% python3 -q
>>> import numpy as np
>>> from numpy import linalg as LA
>>> np.set_printoptions(precision=3, suppress=True, linewidth=200)
>>> A = np.load("block4.npy")
>>> A
array([[3, 2, 3, 2, 3, 2],
       [0, 3, 0, 3, 0, 3],
       [2, 3, 2, 3, 2, 3],
       [3, 2, 3, 2, 3, 2],
       [0, 3, 0, 3, 0, 3],
       [2, 3, 2, 3, 2, 3]])
>>> A @ A
array([[25, 40, 25, 40, 25, 40],
       [15, 24, 15, 24, 15, 24],
       [25, 40, 25, 40, 25, 40],
       [25, 40, 25, 40, 25, 40],
       [15, 24, 15, 24, 15, 24],
       [25, 40, 25, 40, 25, 40]])
>>> LA.matrix_power(A, 4)
array([[4225, 6760, 4225, 6760, 4225, 6760],
       [2535, 4056, 2535, 4056, 2535, 4056],
       [4225, 6760, 4225, 6760, 4225, 6760],
       [4225, 6760, 4225, 6760, 4225, 6760],
       [2535, 4056, 2535, 4056, 2535, 4056],
       [4225, 6760, 4225, 6760, 4225, 6760]])
>>> np.allclose(A @ A.T, A.T @ A)
False
>>> round(float(LA.det(A)), 3)
0.0
>>> np.allclose(A, A.T)
False
>>> np.trace(A)
np.int64(13)
>>> (A + A.T) / 2
array([[3. , 1. , 2.5, 2.5, 1.5, 2. ],
       [1. , 3. , 1.5, 2.5, 1.5, 3. ],
       [2.5, 1.5, 2. , 3. , 1. , 2.5],
       [2.5, 2.5, 3. , 2. , 3. , 2.5],
       [1.5, 1.5, 1. , 3. , 0. , 2.5],
       [2. , 3. , 2.5, 2.5, 2.5, 3. ]])
>>> np.round(np.sort(np.abs(LA.eigvals(A))), 3) + 0
array([ 0.,  0.,  0.,  0.,  0., 13.])
>>> np.unravel_index(np.abs(A).argmax(), A.shape)
(np.int64(0), np.int64(0))
>>> np.count_nonzero(A)
np.int64(30)
>>> LA.matrix_rank(A)
np.int64(2)
>>> np.abs(A).max()
np.int64(3)
>>> np.round(LA.svd(A, compute_uv=False), 3) + 0
array([13.487,  5.301,  0.   ,  0.   ,  0.   ,  0.   ])
>>> rank = LA.matrix_rank(A)
>>> rank
np.int64(2)
>>> N = LA.svd(A)[2][rank:].T
>>> [int(LA.matrix_rank(A[:i])) for i in range(1, len(A) + 1)]
[1, 2, 2, 2, 2, 2]
>>> LA.matrix_rank(A.T @ A), LA.matrix_rank(A @ A.T)
(np.int64(2), np.int64(2))
>>> N.shape
(6, 4)
>>> np.round(A @ N, 3) + 0
array([[0., 0., 0., 0.],
       [0., 0., 0., 0.],
       [0., 0., 0., 0.],
       [0., 0., 0., 0.],
       [0., 0., 0., 0.],
       [0., 0., 0., 0.]])
>>> np.round(A @ LA.pinv(A) @ A, 3) + 0
array([[3., 2., 3., 2., 3., 2.],
       [0., 3., 0., 3., 0., 3.],
       [2., 3., 2., 3., 2., 3.],
       [3., 2., 3., 2., 3., 2.],
       [0., 3., 0., 3., 0., 3.],
       [2., 3., 2., 3., 2., 3.]])
>>> np.round(np.trace(LA.pinv(A) @ A), 3)
np.float64(2.0)
>>> np.abs(np.diag(LA.qr(A)[1])) > 1e-9
array([ True,  True, False, False, False, False])
>>> vec = np.array([0, 1, 0, 1, 2, 1])
>>> (A * vec).sum(axis=1)
array([12,  9, 13, 12,  9, 13])
>>> np.einsum("ij,j->i", A, vec)
array([12,  9, 13, 12,  9, 13])
>>> LA.norm(A @ vec) <= LA.norm(A, 2) * LA.norm(vec) + 1e-9
np.True_
>>> m1 = np.load("test5.npy")
>>> m1
array([[  8,   3,   9],
       [ 10,  10,  17],
       [ 17,  12,  18],
       [ 21,  12,  20],
       [ 22,  15,  24],
       [ 24,  17,  28],
       [ 33,  26,  32],
       [ 40,  26,  40],
       [ 40,  34,  46],
       [ 41,  37,  54],
       [ 47,  42,  57],
       [ 49,  49,  63],
       [ 49,  55,  67],
       [ 51,  55,  75],
       [ 57,  58,  80],
       [ 64,  65,  86],
       [ 68,  66,  94],
       [ 70,  72,  97],
       [ 75,  75,  98],
       [ 82,  82, 104],
       [ 84,  84, 110],
       [ 88,  88, 115],
       [ 92,  91, 121],
       [100, 100, 126],
       [102, 106, 129],
       [102, 109, 136],
       [107, 116, 143]])
>>> Z = m1[[22, 1]].astype(float)
>>> for _ in range(7):
...     idx = LA.norm(m1[:, None] - Z, axis=-1).argmin(axis=1)
...     Z = np.array([m1[idx == j].mean(axis=0) for j in range(2)])
... 
>>> idx
array([1, 1, 1, 1, 1, 1, 1, 1, 1, 1, 1, 1, 1, 1, 0, 0, 0, 0, 0, 0, 0, 0, 0, 0, 0, 0, 0])
>>> np.bincount(idx)
array([13, 14])
>>> Z
array([[ 83.923,  85.538, 110.692],
       [ 32.286,  28.071,  39.286]])
>>> np.abs(Z[1] - Z[0]).argmax()
np.int64(2)
